% ipython --no-banner

In [1]: import numpy as np

In [2]: import numpy.linalg as la

In [3]: np.set_printoptions(suppress=True, linewidth=200)

In [4]: mat = np.arange(12).reshape(3, 4) + -1

In [5]: mat
Out[5]: 
array([[-1,  0,  1,  2],
       [ 3,  4,  5,  6],
       [ 7,  8,  9, 10]])

In [6]: Uu, sig, VT = la.svd(mat)

In [7]: V = VT[:(sig > 1e-8).sum()]

In [8]: rng = np.random.default_rng(221)

In [9]: vec = mat[0] + -3 * mat[2] + rng.integers(2) * np.eye(4)[3]

In [10]: vec
Out[10]: array([-22., -24., -26., -28.])

In [11]: round(la.norm(vec - V.T @ V @ vec), 2)
Out[11]: np.float64(0.0)

In [12]: np.round(np.diag(V.T @ V), 2)
Out[12]: array([0.7, 0.3, 0.3, 0.7])

In [13]: rank = la.matrix_rank(mat)

In [14]: rank
Out[14]: np.int64(2)

In [15]: null = la.svd(mat)[2][rank:].T

In [16]: np.round(null @ null.T, 2)
Out[16]: 
array([[ 0.3, -0.4, -0.1,  0.2],
       [-0.4,  0.7, -0.2, -0.1],
       [-0.1, -0.2,  0.7, -0.4],
       [ 0.2, -0.1, -0.4,  0.3]])

In [17]: np.allclose(mat @ null, 0)
Out[17]: True

In [18]: [int(la.matrix_rank(mat[:, :j + 1])) for j in range(4)]
Out[18]: [1, 2, 2, 2]

In [19]: arr = np.loadtxt("a.csv", delimiter=",")

In [20]: arr
Out[20]: 
array([[0., 0., 1.],
       [0., 0., 0.],
       [1., 0., 0.]])

In [21]: # 2 groups of indices that never mix

In [22]: ev, V = la.eigh(arr)

In [23]: print(np.round(la.eigvalsh(arr @ arr), 2))
[0. 1. 1.]

In [24]: np.unique(ev.round(6) + 0, return_counts=True)[1]
Out[24]: array([1, 1, 1])

In [25]: ev.sum(), np.trace(arr)
Out[25]: (np.float64(0.0), np.float64(0.0))

In [26]: print(np.round(V.T @ V, 2) + 0)
[[1. 0. 0.]
 [0. 1. 0.]
 [0. 0. 1.]]

In [27]: np.abs(V[:, -1]).round(6).argmax()
Out[27]: np.int64(0)

In [28]: print(np.round(V.T @ arr @ V, 2) + 0)
[[-1.  0.  0.]
 [ 0.  0.  0.]
 [ 0.  0.  1.]]

In [29]: ev
Out[29]: array([-1.,  0.,  1.])

In [30]: np.round(la.eigvalsh(arr + -1 * np.eye(3)), 2)
Out[30]: array([-2., -1.,  0.])

In [31]: np.round(V @ np.diag(ev) @ V.T, 2) + 0
Out[31]: 
array([[0., 0., 1.],
       [0., 0., 0.],
       [1., 0., 0.]])

In [32]: ev, V = la.eigh(arr)

In [33]: vec = np.array([2, 0, 2])

In [34]: vec @ arr @ vec
Out[34]: np.float64(8.0)

In [35]: M = np.loadtxt("test4.csv", delimiter=",")

In [36]: M
Out[36]: 
array([[-5., -7., -5., -7.],
       [ 4.,  2.,  4.,  2.],
       [-5., -7., -5., -7.],
       [ 4.,  2.,  4.,  2.]])

In [37]: vec = np.array([1, 4, 5, 2])

In [38]: a = np.maximum(M @ vec, 0)

In [39]: a
Out[39]: array([ 0., 36.,  0., 36.])

In [40]: np.maximum(M @ vec, 0) - np.maximum(-M @ vec, 0)
Out[40]: array([-72.,  36., -72.,  36.])

In [41]: print(np.flatnonzero(a > 1e-9))
[1 3]

In [42]: print(M.T @ a)
[288. 144. 288. 144.]

In [43]: M @ M
Out[43]: 
array([[ -6.,  42.,  -6.,  42.],
       [-24., -48., -24., -48.],
       [ -6.,  42.,  -6.,  42.],
       [-24., -48., -24., -48.]])

In [44]: (M - M.T) / 2
Out[44]: 
array([[ 0. , -5.5,  0. , -5.5],
       [ 5.5,  0. ,  5.5,  0. ],
       [ 0. , -5.5,  0. , -5.5],
       [ 5.5,  0. ,  5.5,  0. ]])

In [45]: print(np.allclose(M @ M.T, M.T @ M))
False

In [46]: np.round(la.matrix_power(M, 3), 2)
Out[46]: 
array([[ 396.,  252.,  396.,  252.],
       [-144.,  144., -144.,  144.],
       [ 396.,  252.,  396.,  252.],
       [-144.,  144., -144.,  144.]])

In [47]: (M + M.T) / 2
Out[47]: 
array([[-5. , -1.5, -5. , -1.5],
       [-1.5,  2. , -1.5,  2. ],
       [-5. , -1.5, -5. , -1.5],
       [-1.5,  2. , -1.5,  2. ]])

In [48]: Uu, sig, VT = la.svd(M)

In [49]: sig.round(2) + 0
Out[49]: array([19.02,  3.79,  0.  ,  0.  ])

In [50]: M2 = Uu[:, :2] @ np.diag(sig[:2]) @ VT[:2]

In [51]: np.round(la.norm(M - M2) / la.norm(M), 2)
Out[51]: np.float64(0.0)

In [52]: round(la.norm(M - M2, 2), 2), round(float(sig[2]), 2)
Out[52]: (np.float64(0.0), 0.0)

In [53]: M2.round(2)
Out[53]: 
array([[-5., -7., -5., -7.],
       [ 4.,  2.,  4.,  2.],
       [-5., -7., -5., -7.],
       [ 4.,  2.,  4.,  2.]])
